$ ipython --no-banner

In [1]: import numpy as np

In [2]: np.set_printoptions(precision=3, suppress=True, linewidth=140, sign=" ")

In [3]: E = np.load("test1.npy")

In [4]: print(E)
[[-1  0  0]
 [ 0 -4  0]
 [ 0  0 -3]]

In [5]: print(np.linalg.matrix_power(E - np.diag(np.diag(E)), 3))
[[ 0  0  0]
 [ 0  0  0]
 [ 0  0  0]]

In [6]: print(np.linalg.matrix_rank(E - E[0, 0] * np.eye(3)))
2

In [7]: print(np.prod(np.diag(E)), round(np.linalg.det(E), 3))
-12 -12.0

In [8]: print([int(np.linalg.matrix_rank(np.linalg.matrix_power(E, p))) for p in range(1, 4)])
[3, 3, 3]

In [9]: ev, vecs = np.linalg.eigh(E)

In [10]: print(np.abs(vecs[:, -1]))
[ 1.  0.  0.]

In [11]: print(ev)
[-4. -3. -1.]

In [12]: print(vecs.T @ vecs)
[[ 1.  0.  0.]
 [ 0.  1.  0.]
 [ 0.  0.  1.]]

In [13]: print(np.unique(ev.round(6) + 0, return_counts=True)[1])
[ 1  1  1]

In [14]: print(np.linalg.eigvalsh(E + 4 * np.eye(3)))
[ 0.  1.  3.]

In [15]: print(np.abs(vecs[:, -1]).round(6).argmax())
0

In [16]: ev, vecs = np.linalg.eig(E)

In [17]: print(E @ vecs[:, 0] - ev[0] * vecs[:, 0])
[ 0.  0.  0.]

In [18]: print(np.sort(np.linalg.eigvals(E.T)))
[-4. -3. -1.]

In [19]: print(ev)
[-1. -4. -3.]

In [20]: print(np.prod(ev))
-12.0

In [21]: print(np.sort(np.linalg.eigvals(E @ E)))
[  1.   9.  16.]

In [22]: print(np.all(np.linalg.eigvalsh(E) > 0))
False

In [23]: other = np.array([[0, 0, 0],
    ...:     [-2, -2, 1],
    ...:     [-1, -2, 2],
    ...:     [-2, 2, -2],
    ...:     [0, -1, 1],
    ...:     [-1, -2, -2],
    ...:     [2, -1, -1],
    ...:     [1, 0, -1]])

In [24]: W2 = np.array([[-2, -1, -1, -2, -1, 1, 0],
    ...:     [-1, -1, -2, 0, 0, 0, 1],
    ...:     [1, -2, -1, -1, -2, 1, 2]])

In [25]: mat = other @ W2

In [26]: print(mat)
[[ 0  0  0  0  0  0  0]
 [ 7  2  5  3  0 -1  0]
 [ 6 -1  3  0 -3  1  2]
 [ 0  4  0  6  6 -4 -2]
 [ 2 -1  1 -1 -2  1  1]
 [ 2  7  7  4  5 -3 -6]
 [-4  1  1 -3  0  1 -3]
 [-3  1  0 -1  1  0 -2]]

In [27]: # looks like rank 3

In [28]: rank = np.linalg.matrix_rank(mat)

In [29]: print(rank)
3

In [30]: null = np.linalg.svd(mat)[2][rank:].T

In [31]: print(np.linalg.matrix_rank(mat.T @ mat), np.linalg.matrix_rank(mat @ mat.T))
3 3

In [32]: print([int(np.linalg.matrix_rank(np.delete(mat, i, axis=0))) for i in range(8)])
[3, 3, 3, 3, 3, 3, 3, 3]

In [33]: print(null.shape)
(7, 4)

In [34]: print([int(np.linalg.matrix_rank(mat[:, :j + 1])) for j in range(7)])
[1, 2, 3, 3, 3, 3, 3]
